% python3 -q
>>> import numpy as np
>>> np.set_printoptions(suppress=True, linewidth=100)
>>> J = np.load("test17.npy")
>>> print(J)
[[0 2 2 0]
 [0 0 0 1]
 [0 0 0 1]
 [0 0 0 0]]
>>> print(np.poly(J))
[1. 0. 0. 0. 0.]
>>> x = np.array([0, -3, 0, -3])
>>> print((J @ x).argmax())
3
>>> J @ np.ones(4)
array([4., 1., 1., 0.])
>>> J @ (2 * x)
array([-12,  -6,  -6,   0])
>>> np.einsum("ij,j->i", J, x)
array([-6, -3, -3,  0])
>>> J * x
array([[ 0, -6,  0,  0],
       [ 0,  0,  0, -3],
       [ 0,  0,  0, -3],
       [ 0,  0,  0,  0]])
>>> X = np.loadtxt("sample1.csv", delimiter=",")
>>> print(X)
[[ 1.  1. -1.]
 [ 1.  1. -1.]]
>>> print(np.linalg.matrix_rank(X, rtol=0.1))
1
>>> round(np.linalg.norm(X, 2) / np.linalg.norm(X), 2)
np.float64(1.0)
>>> np.linalg.cond(X) > 100
np.True_
>>> round(float(np.trace(np.linalg.pinv(X) @ X)), 2)
1.0
>>> print(np.allclose(X[:-1].T @ np.linalg.lstsq(X[:-1].T, X[-1])[0], X[-1]))
True
>>> np.unique(X.round(6), axis=0).shape
(1, 3)
>>> print(np.linalg.lstsq(X[:-1].T, X[-1])[2])
1
>>> np.round(X @ np.linalg.pinv(X) @ X, 2)
array([[ 1.,  1., -1.],
       [ 1.,  1., -1.]])
>>> left, sv, Vh = np.linalg.svd(X)
>>> print(sv.round(2) + 0)
[2.45 0.  ]
>>> np.argmax(sv[:-1] / (sv[1:] + 1e-6)) + 1
np.int64(1)
>>> other = left[:, :1] @ np.diag(sv[:1]) @ Vh[:1]
>>> print(round(float(np.linalg.norm(X - other) / np.linalg.norm(X)), 2))
0.0
>>> round(np.linalg.norm(X - other, 2), 2), round(sv[1], 2)
(np.float64(0.0), np.float64(0.0))
>>> other.round(2)
array([[ 1.,  1., -1.],
       [ 1.,  1., -1.]])
>>> print(round(float(np.linalg.norm(X, "nuc")), 2))
2.45
>>> print(np.linalg.norm(X, axis=1).argmax())
0
>>> np.round(np.linalg.norm(X, axis=1), 2)
array([1.73, 1.73])
>>> round(np.linalg.norm(X) ** 2 / np.linalg.norm(X, 2) ** 2, 2)
np.float64(1.0)
>>> round(float(np.linalg.norm(X[0] - X[1])), 2)
0.0
>>> x = np.array([-1, 1, -1])
>>> X @ (2 * x)
array([2., 2.])
>>> X @ x
array([1., 1.])
>>> (X @ x).argmax()
np.int64(0)
>>> np.einsum("ij,j->i", X, x)
array([1., 1.])
>>> X @ np.eye(3)[1]
array([1., 1.])
>>> print((X * x).sum(axis=1))
[1. 1.]
>>> mat = np.load("m.npy")
>>> mat.round(2)
array([[ 0.47, -0.09, -0.09, -0.09, -0.47],
       [-0.09,  0.02,  0.02,  0.02,  0.09],
       [-0.09,  0.02,  0.02,  0.02,  0.09],
       [-0.09,  0.02,  0.02,  0.02,  0.09],
       [-0.47,  0.09,  0.09,  0.09,  0.47]])
>>> print(np.linalg.lstsq(mat[:-1].T, mat[-1])[2])
1
>>> print(np.abs(np.diag(np.linalg.qr(mat)[1])) > 1e-9)
[ True False False False False]
>>> np.allclose(mat[:-1].T @ np.linalg.lstsq(mat[:-1].T, mat[-1])[0], mat[-1])
True
>>> rng = np.random.default_rng(74009)
>>> F = np.eye(6, dtype=int)[rng.permutation(6)] * np.array([3, 1, 1, -3, -2, 4])
>>> print(F)
[[ 0  0  0 -3  0  0]
 [ 3  0  0  0  0  0]
 [ 0  0  0  0 -2  0]
 [ 0  0  1  0  0  0]
 [ 0  1  0  0  0  0]
 [ 0  0  0  0  0  4]]
>>> other = np.array([[2, 2], [1, 1], [1, 1], [0, 3], [1, 3], [3, 0]])
>>> print(np.einsum("ik,kj->ji", F, other))
[[ 0  6 -2  1  1 12]
 [-9  6 -6  1  1  0]]
>>> F @ other
array([[ 0, -9],
       [ 6,  6],
       [-2, -6],
       [ 1,  1],
       [ 1,  1],
       [12,  0]])
